$ python -q
>>> import numpy as np
>>> from numpy import linalg as LA
>>> np.set_printoptions(suppress=True, linewidth=120)
>>> def rd(a):
...     return np.round(a, 1) + 0
... 
>>> W0 = np.loadtxt("arr.csv", delimiter=",")
>>> rd(W0)
array([[-0.8,  0.5],
       [-0.3, -0.7],
       [ 0.5,  0.4]])
>>> x0 = np.array([1, 1])
>>> y = W0 @ x0
>>> print(rd(LA.pinv(W0) @ W0))
[[1. 0.]
 [0. 1.]]
>>> rd(y)
array([-0.3, -1. ,  0.9])
>>> rng = np.random.default_rng(61)
>>> y = y + 0.1 * rng.normal(size=3)
>>> rd(y)
array([-0.4, -1.1,  1. ])
>>> coef, *_ = LA.lstsq(W0, y)
>>> coef.round()
array([1., 1.])
>>> print(rd(W0.T @ (y - W0 @ coef)))
[0. 0.]
>>> x0 = np.array([0, 2])
>>> print(rd(W0 @ (2 * x0)))
[ 2.1 -2.9  1.8]
>>> print(LA.norm(W0 @ x0) <= LA.norm(W0, 2) * LA.norm(x0) + 1e-9)
True
>>> print(rd(W0 @ x0))
[ 1.  -1.5  0.9]
>>> other = W0 / np.sqrt((W0 ** 2).mean(axis=1, keepdims=True))
>>> LA.matrix_rank(W0 - W0.mean(axis=1, keepdims=True))
np.int64(1)
>>> rd(LA.norm(other, axis=1))
array([1.4, 1.4, 1.4])
>>> T = np.stack([W0, 5 * W0, W0[::-1]])
>>> rd(LA.norm(T, axis=(1, 2)))
array([1.4, 7.1, 1.4])
>>> LA.matrix_rank(T.reshape(3, -1))
np.int64(2)
>>> print(T.shape)
(3, 3, 2)
>>> rd(np.einsum("bij,cij->bc", T, T))
array([[ 2. , 10. ,  0.3],
       [10. , 50. ,  1.4],
       [ 0.3,  1.4,  2. ]])
>>> proj = W0 @ LA.solve(W0.T @ W0, W0.T)
>>> print(rd(LA.eigvalsh(proj)))
[0. 1. 1.]
>>> np.trace(proj)
np.float64(2.0)
>>> feats = np.load("w.npy")
>>> print(feats)
[[ 0  2 -2 -1]
 [ 0  2 -2 -1]
 [-1 -2  3  2]]
>>> np.argsort(-LA.norm(feats, axis=0).round(6), kind="stable")[:3]
array([2, 1, 3])
>>> rd(np.trace(LA.pinv(feats) @ feats))
np.float64(2.0)
>>> LA.lstsq(feats[:-1].T, feats[-1])[2]
np.int32(1)
>>> print(np.allclose(feats[:-1].T @ LA.lstsq(feats[:-1].T, feats[-1])[0], feats[-1]))
False
>>> M = np.loadtxt("a.csv", delimiter=",")
>>> rd(M)
array([[-0.3,  0.9,  0.2],
       [-0.8, -0.2, -0.5],
       [-0.4, -0.3,  0.8]])
>>> rd(np.kron(np.eye(2, dtype=int), M))
array([[-0.3,  0.9,  0.2,  0. ,  0. ,  0. ],
       [-0.8, -0.2, -0.5,  0. ,  0. ,  0. ],
       [-0.4, -0.3,  0.8,  0. ,  0. ,  0. ],
       [ 0. ,  0. ,  0. , -0.3,  0.9,  0.2],
       [ 0. ,  0. ,  0. , -0.8, -0.2, -0.5],
       [ 0. ,  0. ,  0. , -0.4, -0.3,  0.8]])
>>> rd(LA.eigvals(M))
array([-0.3+0.9j, -0.3-0.9j,  1. +0.j ])
>>> rd(np.einsum("ii->", M))
np.float64(0.3)
>>> rd(LA.det(M[::-1]))
np.float64(-1.0)
>>> rd(np.einsum("ij,ji->", M, M))
np.float64(-0.6)
>>> rd(LA.norm(M, axis=0))
array([1., 1., 1.])
>>> rd(LA.pinv(M))
array([[-0.3, -0.8, -0.4],
       [ 0.9, -0.2, -0.3],
       [ 0.2, -0.5,  0.8]])
>>> print(np.allclose(M, M.T))
False
>>> print(rd(M @ M))
[[-0.8 -0.5 -0.4]
 [ 0.6 -0.6 -0.5]
 [ 0.1 -0.6  0.8]]
>>> print(rd(LA.det(M)))
1.0
>>> proj = np.triu(np.array([[1, 0, 3], [3, 3, 1], [2, 3, 3]]), 1) + np.eye(3)
>>> other = proj @ M @ LA.inv(proj)
>>> LA.matrix_rank(other)
np.int64(3)
>>> rd(LA.det(other))
np.float64(1.0)
>>> print(rd(proj @ M - M @ proj))
[[-1.3 -1.   2.5]
 [-0.4 -0.3  3.5]
 [ 0.   0.   1.7]]
>>> T = np.stack([M, 2 * M, M[::-1]])
>>> (T @ M.T).shape
(3, 3, 3)
>>> rd(LA.det(T))
array([ 1.,  8., -1.])
>>> LA.matrix_rank(T)
array([3, 3, 3])
>>> T.shape
(3, 3, 3)
>>> LA.matrix_rank(T.reshape(3, -1))
np.int64(2)
>>> print(rd(LA.norm(T, axis=(1, 2))))
[1.7 3.5 1.7]
>>> data = np.array([[0, 5, 0, 0], [0, 0, 0, 0], [0, 0, 0, 0], [-3, 0, 0, 0]])
>>> rd(LA.det(data))
np.float64(0.0)
>>> print((data != 0).astype(int))
[[0 1 0 0]
 [0 0 0 0]
 [0 0 0 0]
 [1 0 0 0]]
>>> print(rd(np.sort(LA.eigvals(data).real)))
[0. 0. 0. 0.]
>>> print(data @ data)
[[  0   0   0   0]
 [  0   0   0   0]
 [  0   0   0   0]
 [  0 -15   0   0]]
>>> LA.matrix_power(data, 4)
array([[0, 0, 0, 0],
       [0, 0, 0, 0],
       [0, 0, 0, 0],
       [0, 0, 0, 0]])
>>> print(rd(LA.det(data)))
0.0
>>> print((data - data.T) / 2)
[[ 0.   2.5  0.   1.5]
 [-2.5  0.   0.   0. ]
 [ 0.   0.   0.   0. ]
 [-1.5  0.   0.   0. ]]
>>> data.inv()
Traceback (most recent call last):
  File "<python-input-69>", line 1, in <module>
    data.inv()
    ^^^^^^^^
AttributeError: 'numpy.ndarray' object has no attribute 'inv'
>>> rd(np.abs(LA.eigvals(data)).max())
np.float64(0.0)
>>> print((data + data.T) / 2)
[[ 0.   2.5  0.  -1.5]
 [ 2.5  0.   0.   0. ]
 [ 0.   0.   0.   0. ]
 [-1.5  0.   0.   0. ]]
>>> print(np.allclose(data, data.T))
False
>>> LA.determinant(data)
Traceback (most recent call last):
  File "<python-input-73>", line 1, in <module>
    LA.determinant(data)
    ^^^^^^^^^^^^^^
AttributeError: module 'numpy.linalg' has no attribute 'determinant'
>>> left, sigma, VT = LA.svd(feats)
>>> vecs = VT[:(sigma > 1e-8).sum()]
>>> x0 = feats[0] + 2 * feats[1] + rng.integers(2) * np.eye(4)[3]
>>> print(x0)
[ 0.  6. -6. -2.]
>>> rd(vecs.T @ vecs)
array([[ 0.5, -0.3, -0.2, -0.3],
       [-0.3,  0.7, -0.3,  0. ],
       [-0.2, -0.3,  0.5,  0.3],
       [-0.3,  0. ,  0.3,  0.3]])
>>> np.allclose(vecs.T @ vecs @ x0, x0)
False
>>> rd(LA.svd(data, compute_uv=False))
array([5., 3., 0., 0.])
>>> data @ data.T
array([[25,  0,  0,  0],
       [ 0,  0,  0,  0],
       [ 0,  0,  0,  0],
       [ 0,  0,  0,  9]])
>>> data.T @ data
array([[ 9,  0,  0,  0],
       [ 0, 25,  0,  0],
       [ 0,  0,  0,  0],
       [ 0,  0,  0,  0]])
>>> data[:, 3] @ data[:, 2]
np.int64(0)
>>> E = np.load("block1.npy")
>>> rd(E)
array([[ 0.5,  0.5, -0.2],
       [ 0.5,  0.6,  0.1],
       [-0.2,  0.1,  0.9]])
>>> other = E / LA.norm(E, axis=1, keepdims=True)
>>> C2 = other @ other.T
>>> (np.abs(C2) > 0.9).astype(int)
array([[1, 1, 0],
       [1, 1, 0],
       [0, 0, 1]])
>>> rd(C2)
array([[ 1. ,  0.9, -0.2],
       [ 0.9,  1. ,  0.2],
       [-0.2,  0.2,  1. ]])
>>> np.argwhere(np.triu(np.abs(C2) > 0.95, 1))
array([], shape=(0, 2), dtype=int64)
>>> print(rd(LA.norm(other, axis=1)))
[1. 1. 1.]
>>> basis = np.array([[-0.5, -1.5, -0.1]])
>>> m1 = np.array([[2],
...     [-2],
...     [-1],
...     [-2],
...     [2],
...     [2],
...     [-2],
...     [-2],
...     [2],
...     [0],
...     [1],
...     [-1],
...     [-2],
...     [-1],
...     [-1],
...     [-1],
...     [-1],
...     [-2],
...     [-1],
...     [1],
...     [0],
...     [2],
...     [1]]) @ basis + 0.1 * rng.normal(size=(23, 3))
>>> print(rd(m1))
[[-1.2 -2.9 -0.1]
 [ 0.9  2.9  0.5]
 [ 0.4  1.4  0.2]
 [ 1.1  3.2  0.3]
 [-1.  -3.  -0.3]
 [-0.9 -2.9 -0.3]
 [ 1.   2.9  0.2]
 [ 1.   3.  -0.1]
 [-1.  -3.1 -0.1]
 [-0.1 -0.1 -0.1]
 [-0.5 -1.4 -0.1]
 [ 0.5  1.5  0.1]
 [ 1.   2.9  0.2]
 [ 0.6  1.6 -0.1]
 [ 0.5  1.5  0. ]
 [ 0.4  1.5  0.2]
 [ 0.6  1.5  0.2]
 [ 1.   3.   0.2]
 [ 0.3  1.4  0.1]
 [-0.4 -1.5  0.1]
 [ 0.1  0.   0. ]
 [-0.8 -3.  -0.3]
 [-0.5 -1.6  0. ]]
>>> f, r1 = m1[11], m1[4]
>>> rd(f @ f)
np.float64(2.6)
>>> rd(f @ r1)
np.float64(-5.1)
>>> p = (f @ r1) / (f @ f) * f
>>> rd(r1 - p)
array([-0.1,  0. , -0.1])
>>> LA.matrix_rank(np.outer(f, r1))
np.int64(1)
>>> rd(p)
array([-1. , -3. , -0.2])
>>> C2 = np.cov(m1, rowvar=False)
>>> print(C2.shape)
(3, 3)
>>> np.argsort(-m1.std(axis=0).round(6), kind="stable")
array([1, 0, 2])
>>> print(np.argwhere(np.triu(np.abs(np.corrcoef(m1.T)) > 0.8, 1)))
[[0 1]]
>>> rd(np.corrcoef(m1[:, 1], m1[:, 0])[0, 1])
np.float64(1.0)
>>> rd(C2)
array([[0.6, 1.7, 0.1],
       [1.7, 5.4, 0.4],
       [0.1, 0.4, 0. ]])
>>> x0 = np.array([1, 0, 2])
>>> y = m1 @ x0
>>> rd(LA.lstsq(m1, y)[0])
array([1., 0., 2.])
>>> y = y + 0.1 * rng.normal(size=23)
>>> rd(y)
array([-1.6,  2. ,  0.9,  1.6, -1.6, -1.6,  1.6,  0.8, -1.1, -0.1, -0.6,  0.7,  1.4,  0.5,  0.5,  0.8,  0.7,  1.4,
        0.7, -0.1,  0. , -1.2, -0.4])
>>> coef, *_ = LA.lstsq(m1, y)
>>> print(rd(coef))
[ 1.2 -0.1  2.1]
>>> [round(float(LA.norm(LA.solve(m1.T @ m1 + lam * np.eye(3), m1.T @ y))), 2) for lam in (0, 1, 10, 100)]
[2.4, 0.66, 0.41, 0.25]
>>> rd(m1.T @ (y - m1 @ coef))
array([0., 0., 0.])
>>> def softmax(z):
...     e = np.exp(z - z.max(axis=-1, keepdims=True))
...     return e / e.sum(axis=-1, keepdims=True)
... 
>>> rd(softmax(m1[6] + 5))
array([0.1, 0.8, 0.1])
>>> rd(softmax(m1[6]))
array([0.1, 0.8, 0.1])
>>> S = m1 @ m1.T / np.sqrt(3)
>>> rd(softmax(S)[6] @ m1)
array([1. , 2.9, 0.2])
>>> print(softmax(S).round(6).argmax(axis=1))
[8 3 3 3 8 8 3 3 8 0 8 3 3 3 3 3 3 3 3 8 7 8 8]
>>> F = np.load("m.npy")
>>> F
array([[-2.,  1.,  1.,  1.],
       [ 1., -2.,  1.,  1.],
       [ 1.,  1., -2.,  1.],
       [ 1.,  1.,  1., -2.]])
>>> vals, vecs = LA.eigvalsh(F)
Traceback (most recent call last):
  File "<python-input-125>", line 1, in <module>
    vals, vecs = LA.eigvalsh(F)
    ^^^^^^^^^^
ValueError: too many values to unpack (expected 2)
>>> vals, vecs = LA.eigh(F)
>>> rd(LA.eigvalsh(F @ F))
array([1., 9., 9., 9.])
>>> np.abs(vecs[:, -1]).round(6).argmax()
np.int64(0)
>>> rd(LA.eigvalsh(F + -1 * np.eye(4)))
array([-4., -4., -4.,  0.])
>>> (vals > 1e-8).sum(), (vals < -1e-8).sum()
(np.int64(1), np.int64(3))
>>> LA.lstsq(data[:-1].T, data[-1])[2]
np.int32(1)
>>> print(np.abs(np.diag(LA.qr(data)[1])) > 1e-9)
[ True  True False False]
>>> rd(data @ LA.pinv(data) @ data)
array([[ 0.,  5.,  0.,  0.],
       [ 0.,  0.,  0.,  0.],
       [ 0.,  0.,  0.,  0.],
       [-3.,  0.,  0.,  0.]])
>>> np.unique(data.round(6), axis=0).shape
(3, 4)
>>> print(rd(np.trace(LA.pinv(data) @ data)))
2.0
>>> (F @ F)[0]
array([ 7., -2., -2., -2.])
>>> np.sort(np.abs(np.fft.fft(F[0]))), rd(np.sort(LA.svd(F, compute_uv=False)))
(array([1., 3., 3., 3.]), array([1., 3., 3., 3.]))
>>> F @ np.ones(4)
array([1., 1., 1., 1.])
>>> f, r1 = F[2], F[3]
>>> f @ f
np.float64(7.0)
>>> p = (f @ r1) / (f @ f) * f
>>> rd(LA.norm(f + r1) ** 2 + LA.norm(f - r1) ** 2)
np.float64(28.0)
>>> LA.matrix_rank(np.outer(f, r1))
np.int64(1)
>>> print(rd(r1 - p))
[ 1.3  1.3  0.4 -1.7]
>>> A = np.load("test17.npy")
>>> A
array([[-0.6, -6.1, -1.5],
       [ 1. , -6.6, -0.7],
       [ 0.2,  4.6, -0.7],
       [ 1.1, -7.1, -2. ],
       [ 1.1,  4.6,  0.3],
       [ 0.7, -5.4, -0.9],
       [-0.9, -6.1, -1.2],
       [ 0.8, -7.8, -1.7],
       [ 1.6, -5.7, -1.8],
       [ 2. ,  4.9,  0.1],
       [-1.3,  3.9,  0.1]])
>>> Ac = A - A.mean(axis=0)
>>> vecs = LA.svd(Ac)[2][:1]
>>> other = Ac - Ac @ vecs.T @ vecs
>>> rd(other.std(axis=0))
array([1. , 0.1, 0.4])
>>> rd(np.cov(Ac @ vecs.T, rowvar=False))
np.float64(31.2)
